$ python3 -q
>>> import numpy as np
>>> np.set_printoptions(precision=3, suppress=True, linewidth=140, legacy="1.25")
>>> out = np.array([[5, 0, 5], [5, 1, 1], [4, 2, 3]])
>>> basis = np.array([[0]])
>>> W0 = np.block([[out, np.array([[1], [0], [0]])], [np.zeros((1, 3)), basis]])
>>> W0
array([[5., 0., 5., 1.],
       [5., 1., 1., 0.],
       [4., 2., 3., 0.],
       [0., 0., 0., 0.]])
>>> round(float(np.linalg.det(W0)), 3)
0.0
>>> round(np.abs(np.linalg.eigvals(W0)).max(), 3)
9.297
>>> W0 @ W0
array([[45., 10., 40.,  5.],
       [34.,  3., 29.,  5.],
       [42.,  8., 31.,  4.],
       [ 0.,  0.,  0.,  0.]])
>>> (W0 - W0.T) / 2
array([[ 0. , -2.5,  0.5,  0.5],
       [ 2.5,  0. , -0.5,  0. ],
       [-0.5,  0.5,  0. ,  0. ],
       [-0.5,  0. ,  0. ,  0. ]])
>>> np.allclose(W0 @ W0.T, W0.T @ W0)
False
>>> np.trace(W0)
9.0
>>> Uu, s, VT = np.linalg.svd(W0)
>>> evecs = VT[:(s > 1e-8).sum()]
>>> rng = np.random.default_rng(15555)
>>> vec = W0[1] + -1 * W0[3] + rng.integers(2) * np.eye(4)[0]
>>> vec
array([6., 1., 1., 0.])
>>> round(float(np.linalg.norm(vec - evecs.T @ evecs @ vec)), 3)
0.027
>>> np.diag(evecs.T @ evecs)
array([0.999, 0.913, 0.974, 0.114])
>>> np.allclose(evecs.T @ evecs @ vec, vec)
False
>>> np.unique(W0.round(6), axis=0).shape
(4, 4)
>>> np.round(W0 @ np.linalg.pinv(W0) @ W0, 3) + 0
array([[5., 0., 5., 1.],
       [5., 1., 1., 0.],
       [4., 2., 3., 0.],
       [0., 0., 0., 0.]])
>>> J = np.load("mat.npy")
>>> J
array([[ 0, -1, -2],
       [ 0,  0,  2],
       [ 0,  0,  0]])
>>> Uu, s, VT = np.linalg.svd(J)
>>> np.argmax(s[:-1] / (s[1:] + 1e-6)) + 1
2
>>> out = Uu[:, :2] @ np.diag(s[:2]) @ VT[:2]
>>> np.round(np.abs(J - out).max(), 3)
0.0
>>> out.round(3) + 0
array([[ 0., -1., -2.],
       [ 0.,  0.,  2.],
       [ 0.,  0.,  0.]])
>>> [int(np.linalg.matrix_rank(np.linalg.matrix_power(J, p))) for p in range(1, 4)]
[2, 1, 0]
>>> proj = np.triu(np.array([[-2, 2, 0], [1, 2, -2], [2, -1, -2]]), 1) + np.eye(3)
>>> out = proj @ J @ np.linalg.inv(proj)
>>> np.trace(out), np.trace(J)
(0.0, 0)
>>> round(np.linalg.det(out), 3)
0.0
>>> np.poly(out)
array([1., 0., 0., 0.])
>>> out
array([[ 0., -1.,  0.],
       [ 0.,  0.,  2.],
       [ 0.,  0.,  0.]])
>>> np.linalg.matrix_rank(out)
2
>>> data = np.load("x.npy")
>>> data
array([[-2,  0,  1, -1],
       [ 0, -5,  5,  3],
       [ 0,  0, -5,  0],
       [ 0,  0,  0,  2]])
>>> r0 = np.array([0, 0, 1])
>>> np.array([np.convolve(row, r0, "same") for row in data])
array([[ 0, -2,  0,  1],
       [ 0,  0, -5,  5],
       [ 0,  0,  0, -5],
       [ 0,  0,  0,  0]])
>>> Q, R = np.linalg.qr(data)
>>> Q.T @ Q
array([[1., 0., 0., 0.],
       [0., 1., 0., 0.],
       [0., 0., 1., 0.],
       [0., 0., 0., 1.]])
>>> Q.shape, R.shape
((4, 4), (4, 4))
>>> Q
array([[ 1.,  0.,  0.,  0.],
       [-0.,  1.,  0.,  0.],
       [-0., -0.,  1.,  0.],
       [-0., -0., -0.,  1.]])
>>> Q @ R
array([[-2.,  0.,  1., -1.],
       [ 0., -5.,  5.,  3.],
       [ 0.,  0., -5.,  0.],
       [ 0.,  0.,  0.,  2.]])
>>> abs(R[0, 0]), round(np.linalg.norm(data[:, 0]), 3)
(2.0, 2.0)
>>> w, evecs = np.linalg.eig(data)
>>> w
array([-2., -5., -5.,  2.])
>>> out = np.linalg.inv(data)
>>> np.round(np.linalg.det(data) * np.linalg.det(out), 3)
1.0
>>> round(np.linalg.cond(data), 3)
5.91
>>> (np.abs(out) > 1e-9).astype(int)
array([[1, 0, 1, 1],
       [0, 1, 1, 1],
       [0, 0, 1, 0],
       [0, 0, 0, 1]])
>>> np.linalg.inv(out)
array([[-2., -0.,  1., -1.],
       [-0., -5.,  5.,  3.],
       [-0., -0., -5., -0.],
       [ 0.,  0.,  0.,  2.]])
>>> np.linalg.det(data) * out
array([[ 50.,   0.,  10.,  25.],
       [  0.,  20.,  20., -30.],
       [  0.,   0.,  20.,   0.],
       [ -0.,  -0.,  -0., -50.]])
>>> Q, evecs = np.linalg.qr(data[:, :1])[0], np.linalg.qr(data[:, 1:])[0]
>>> s = np.linalg.svd(Q.T @ evecs, compute_uv=False)
>>> round(np.linalg.norm(Q @ Q.T - evecs @ evecs.T, 2), 3)
1.0
>>> X = np.load("run19.npy")
>>> X
array([[ 0,  0,  0,  0,  0,  0],
       [-4,  7, -4,  7, -4,  7],
       [ 5,  0,  5,  0,  5,  0],
       [ 0,  0,  0,  0,  0,  0],
       [-4,  7, -4,  7, -4,  7],
       [ 5,  0,  5,  0,  5,  0]])
>>> np.round(np.linalg.det(X), 3)
0.0
>>> np.linalg.matrix_power(X, 3)
array([[  0,   0,   0,   0,   0,   0],
       [ 24, 168,  24, 168,  24, 168],
       [ 40, 280,  40, 280,  40, 280],
       [  0,   0,   0,   0,   0,   0],
       [ 24, 168,  24, 168,  24, 168],
       [ 40, 280,  40, 280,  40, 280]])
>>> X @ X
array([[ 0,  0,  0,  0,  0,  0],
       [ 3, 21,  3, 21,  3, 21],
       [ 5, 35,  5, 35,  5, 35],
       [ 0,  0,  0,  0,  0,  0],
       [ 3, 21,  3, 21,  3, 21],
       [ 5, 35,  5, 35,  5, 35]])
>>> np.round(np.abs(np.linalg.eigvals(X)).max(), 3)
8.0
>>> (X - X.T) / 2
array([[ 0. ,  2. , -2.5,  0. ,  2. , -2.5],
       [-2. ,  0. , -2. ,  3.5, -5.5,  3.5],
       [ 2.5,  2. ,  0. ,  0. ,  4.5, -2.5],
       [ 0. , -3.5,  0. ,  0. , -3.5,  0. ],
       [-2. ,  5.5, -4.5,  3.5,  0. ,  1. ],
       [ 2.5, -3.5,  2.5,  0. , -1. ,  0. ]])
>>> lab = rng.permutation(6)
>>> lab
array([4, 2, 5, 3, 0, 1])
>>> out = X[lab][:, lab]
>>> np.diag(out)
array([-4,  5,  0,  0,  0,  7])
>>> np.round(np.sort(np.abs(np.linalg.eigvals(out))), 3) + 0
array([0., 0., 0., 0., 0., 8.])
>>> out
array([[-4, -4,  7,  7, -4,  7],
       [ 5,  5,  0,  0,  5,  0],
       [ 5,  5,  0,  0,  5,  0],
       [ 0,  0,  0,  0,  0,  0],
       [ 0,  0,  0,  0,  0,  0],
       [-4, -4,  7,  7, -4,  7]])
>>> r0 = np.array([-2, 2])
>>> np.array([np.convolve(row, r0, "same") for row in X])
array([[  0,   0,   0,   0,   0,   0],
       [  8, -22,  22, -22,  22, -22],
       [-10,  10, -10,  10, -10,  10],
       [  0,   0,   0,   0,   0,   0],
       [  8, -22,  22, -22,  22, -22],
       [-10,  10, -10,  10, -10,  10]])
>>> np.polyval(r0, X[5])
array([-8,  2, -8,  2, -8,  2])
>>> np.round(X @ np.linalg.pinv(X) @ X, 3) + 0
array([[ 0.,  0.,  0.,  0.,  0.,  0.],
       [-4.,  7., -4.,  7., -4.,  7.],
       [ 5.,  0.,  5.,  0.,  5.,  0.],
       [ 0.,  0.,  0.,  0.,  0.,  0.],
       [-4.,  7., -4.,  7., -4.,  7.],
       [ 5.,  0.,  5.,  0.,  5.,  0.]])
>>> np.round(np.trace(np.linalg.pinv(X) @ X), 3)
2.0
>>> t3 = np.stack([X, -1 * X, X[::-1]])
>>> t3.shape
(3, 6, 6)
>>> np.linalg.norm(t3, axis=(1, 2))
array([23.238, 23.238, 23.238])
>>> np.linalg.matrix_rank(t3.reshape(3, -1))
2
>>> (t3 @ X.T).shape
(3, 6, 6)
>>> t3.sum(axis=0)
array([[ 5,  0,  5,  0,  5,  0],
       [-4,  7, -4,  7, -4,  7],
       [ 0,  0,  0,  0,  0,  0],
       [ 5,  0,  5,  0,  5,  0],
       [-4,  7, -4,  7, -4,  7],
       [ 0,  0,  0,  0,  0,  0]])
>>> np.linalg.matrix_rank(t3)
array([2, 2, 2])
>>> np.einsum("bij,cij->bc", t3, t3)
array([[ 540, -540,  390],
       [-540,  540, -390],
       [ 390, -390,  540]])
